% ipython --no-banner

In [1]: import numpy as np

In [2]: np.set_printoptions(precision=1, suppress=True, linewidth=200)

In [3]: X = np.loadtxt("test8.csv", delimiter=",")

In [4]: X.round(1) + 0
Out[4]: 
array([[-0.4,  0.4, -0.3, -0.2,  0. ,  0.1,  0.2, -0.4, -0.1,  0.2, -0.5],
       [ 0. ,  0. , -0.4,  0.1, -0.6,  0. ,  0. , -0.3,  0.1, -0.6,  0. ],
       [ 0.1,  0.6, -0.1, -0.1,  0.4,  0.1, -0.3,  0.1, -0.3, -0.5,  0.1],
       [ 0.3,  0. , -0.2,  0. , -0.4,  0.5, -0.3,  0. , -0.4,  0.5,  0.2],
       [ 0.4,  0.2,  0.4, -0.2,  0. , -0.3, -0.1, -0.6,  0.1,  0.1,  0.2],
       [ 0.2,  0. , -0.1,  0.1,  0. , -0.3,  0.6,  0. , -0.6,  0. ,  0.2],
       [ 0. , -0.3, -0.4,  0.5,  0.5, -0.1, -0.2, -0.5,  0. ,  0.1,  0.1],
       [ 0. , -0.1,  0.3,  0. ,  0.2,  0.7,  0.4, -0.2,  0. , -0.3,  0.1],
       [-0.3,  0.6,  0. ,  0.5, -0.1,  0. ,  0.2,  0. ,  0.3,  0.2,  0.5],
       [-0.2,  0.1,  0.5,  0.6, -0.2,  0. , -0.2,  0. , -0.3, -0.1, -0.4],
       [-0.7, -0.2,  0.1, -0.3,  0. , -0.1, -0.2, -0.1, -0.3,  0. ,  0.4]])

In [5]: G = X.T @ X

In [6]: (X @ X.T).shape
Out[6]: (11, 11)

In [7]: np.allclose(G, G.T)
Out[7]: True

In [8]: O, vecs = np.linalg.qr(X[:, :5])[0], np.linalg.qr(X[:, 5:])[0]

In [9]: sv = np.linalg.svd(O.T @ vecs, compute_uv=False)

In [10]: (sv > 0.9).sum()
Out[10]: np.int64(0)

In [11]: sv.round(1) + 0
Out[11]: array([0., 0., 0., 0., 0.])

In [12]: np.degrees(np.arccos(sv.clip(0, 1)))
Out[12]: array([90., 90., 90., 90., 90.])

In [13]: mat = np.loadtxt("m.csv", delimiter=",")

In [14]: mat
Out[14]: 
array([[ 0.,  1.,  7.,  7.,  4.,  5.,  6., -7., -1.],
       [ 1.,  0.,  1.,  7.,  7.,  4.,  5.,  6., -7.],
       [ 7.,  1.,  0.,  1.,  7.,  7.,  4.,  5.,  6.],
       [ 7.,  7.,  1.,  0.,  1.,  7.,  7.,  4.,  5.],
       [ 4.,  7.,  7.,  1.,  0.,  1.,  7.,  7.,  4.],
       [ 5.,  4.,  7.,  7.,  1.,  0.,  1.,  7.,  7.],
       [ 6.,  5.,  4.,  7.,  7.,  1.,  0.,  1.,  7.],
       [-7.,  6.,  5.,  4.,  7.,  7.,  1.,  0.,  1.],
       [-1., -7.,  6.,  5.,  4.,  7.,  7.,  1.,  0.]])

In [15]: vals, vecs = np.linalg.eigh(mat)

In [16]: np.round(vals.sum(), 1), np.trace(mat)
Out[16]: (np.float64(0.0), np.float64(0.0))

In [17]: np.abs(vecs[:, -1])
Out[17]: array([0.3, 0.3, 0.4, 0.4, 0.4, 0.4, 0.4, 0.3, 0.3])

In [18]: np.round(vecs.T @ vecs, 1) + 0
Out[18]: 
array([[1., 0., 0., 0., 0., 0., 0., 0., 0.],
       [0., 1., 0., 0., 0., 0., 0., 0., 0.],
       [0., 0., 1., 0., 0., 0., 0., 0., 0.],
       [0., 0., 0., 1., 0., 0., 0., 0., 0.],
       [0., 0., 0., 0., 1., 0., 0., 0., 0.],
       [0., 0., 0., 0., 0., 1., 0., 0., 0.],
       [0., 0., 0., 0., 0., 0., 1., 0., 0.],
       [0., 0., 0., 0., 0., 0., 0., 1., 0.],
       [0., 0., 0., 0., 0., 0., 0., 0., 1.]])

In [19]: np.abs(vecs[:, -1]).round(6).argmax()
Out[19]: np.int64(3)

In [20]: vals
Out[20]: array([-19.9, -13.3, -11. , -10.6,   0.5,   3. ,   7.9,  10.7,  32.7])

In [21]: np.linalg.svd(mat, compute_uv=False)
Out[21]: array([32.7, 19.9, 13.3, 11. , 10.7, 10.6,  7.9,  3. ,  0.5])

In [22]: (vals > 1e-8).sum(), (vals < -1e-8).sum()
Out[22]: (np.int64(5), np.int64(4))

In [23]: np.round(vecs @ np.diag(vals) @ vecs.T, 1) + 0
Out[23]: 
array([[ 0.,  1.,  7.,  7.,  4.,  5.,  6., -7., -1.],
       [ 1.,  0.,  1.,  7.,  7.,  4.,  5.,  6., -7.],
       [ 7.,  1.,  0.,  1.,  7.,  7.,  4.,  5.,  6.],
       [ 7.,  7.,  1.,  0.,  1.,  7.,  7.,  4.,  5.],
       [ 4.,  7.,  7.,  1.,  0.,  1.,  7.,  7.,  4.],
       [ 5.,  4.,  7.,  7.,  1.,  0.,  1.,  7.,  7.],
       [ 6.,  5.,  4.,  7.,  7.,  1.,  0.,  1.,  7.],
       [-7.,  6.,  5.,  4.,  7.,  7.,  1.,  0.,  1.],
       [-1., -7.,  6.,  5.,  4.,  7.,  7.,  1.,  0.]])
